In [1]: import numpy as np

In [2]: np.set_printoptions(precision=3, suppress=True, linewidth=200)

In [3]: def rnd(a):
   ...:     return np.round(a, 3) + 0
   ...: 

In [4]: J = np.loadtxt("sample12.csv", delimiter=",")

In [5]: rnd(J)
Out[5]: 
array([[ 2.243, -1.57 , -3.437,  4.089, -7.196, -8.345],
       [-0.094,  4.236, -2.336,  5.992, -2.39 ,  4.165],
       [-0.773, -3.611, -6.17 ,  4.749, -7.557, -1.058],
       [-0.01 ,  0.001, -3.921,  5.993, -4.506, -3.748],
       [ 1.025,  3.159, -3.029,  4.782, -4.139,  1.044],
       [ 1.243,  1.781, -1.163,  5.798, -3.811, -2.993],
       [ 1.832,  1.712, -1.269,  5.248, -4.395, -4.06 ],
       [ 1.35 ,  1.439, -0.58 ,  5.423, -4.358, -0.932],
       [ 1.62 , -0.414, -1.343,  4.92 , -5.788, -3.418],
       [ 0.978,  0.498, -2.606,  4.977, -5.274, -1.467],
       [-0.906, -2.46 , -6.854,  4.911, -6.819, -1.292],
       [ 0.759,  6.839,  1.711,  7.272,  0.191,  3.348],
       [-0.775, -2.302, -5.783,  5.452, -6.199, -2.48 ],
       [ 2.061,  3.204, -0.656,  5.311, -3.587, -3.025],
       [ 1.166,  1.535, -1.848,  5.286, -4.447, -1.586],
       [ 2.037,  3.791, -1.648,  4.486, -4.118, -0.157],
       [ 1.387, -3.762, -4.23 ,  3.499, -8.882, -4.041],
       [-0.988, -5.542, -9.433,  4.997, -8.274, -9.466],
       [ 3.042,  8.641,  0.756,  4.928, -1.252,  1.261],
       [-0.295,  2.84 , -4.874,  5.83 , -3.25 , -0.291],
       [ 2.115,  1.959, -0.478,  5.013, -4.507, -2.756],
       [-0.023, -3.098, -6.474,  3.842, -8.207, -1.115],
       [ 0.701, -1.207, -6.224,  3.747, -7.357, -2.598],
       [ 2.032,  9.383,  8.03 ,  8.889,  3.081,  2.802],
       [-0.106, -4.847, -7.819,  3.783, -9.141, -4.766],
       [ 0.339,  5.131, -3.134,  5.727, -2.208,  2.198],
       [ 0.184, -1.232, -6.899,  3.717, -7.399, -0.716],
       [ 1.896,  5.936,  3.463,  7.22 , -0.312, -0.61 ],
       [ 1.251, -2.086, -5.337,  3.617, -7.926, -4.349],
       [ 1.157,  2.824, -2.193,  6.099, -2.989, -4.998],
       [ 1.076,  2.104, -0.778,  5.646, -3.802, -0.141]])

In [6]: W1 = np.array([[-5, 6, -1],
   ...:     [-8, -5, 5],
   ...:     [-2, 9, -5],
   ...:     [-5, -8, -6],
   ...:     [6, -5, 1],
   ...:     [-3, -2, -8]])

In [7]: beta = np.array([1, 1, 3])

In [8]: act = np.maximum(J @ W1 + beta, 0)

In [9]: np.linalg.matrix_rank(act)
Out[9]: np.int64(3)

In [10]: (act > 0).astype(int)
Out[10]: 
array([[0, 1, 1],
       [0, 0, 0],
       [0, 0, 0],
       [0, 0, 1],
       [0, 0, 0],
       [0, 0, 1],
       [0, 0, 1],
       [0, 0, 0],
       [0, 0, 0],
       [0, 0, 0],
       [0, 0, 0],
       [0, 0, 0],
       [0, 0, 1],
       [0, 0, 1],
       [0, 0, 0],
       [0, 0, 0],
       [0, 1, 1],
       [1, 0, 1],
       [0, 0, 0],
       [0, 0, 1],
       [0, 0, 1],
       [0, 0, 0],
       [0, 0, 1],
       [0, 0, 0],
       [0, 0, 1],
       [0, 0, 0],
       [0, 0, 1],
       [0, 0, 0],
       [0, 0, 1],
       [0, 0, 1],
       [0, 0, 0]])

In [11]: rnd((act > 0).mean(axis=0))
Out[11]: array([0.032, 0.065, 0.484])

In [12]: basis = np.array([[1, 0, 3], [3, 4, 1], [1, 2, 0]])

In [13]: (act @ basis).round(6).argmax(axis=1)
Out[13]: array([1, 0, 0, 1, 0, 1, 1, 0, 0, 0, 0, 0, 1, 1, 0, 0, 1, 1, 0, 1, 1, 0, 1, 0, 1, 0, 1, 0, 1, 1, 0])
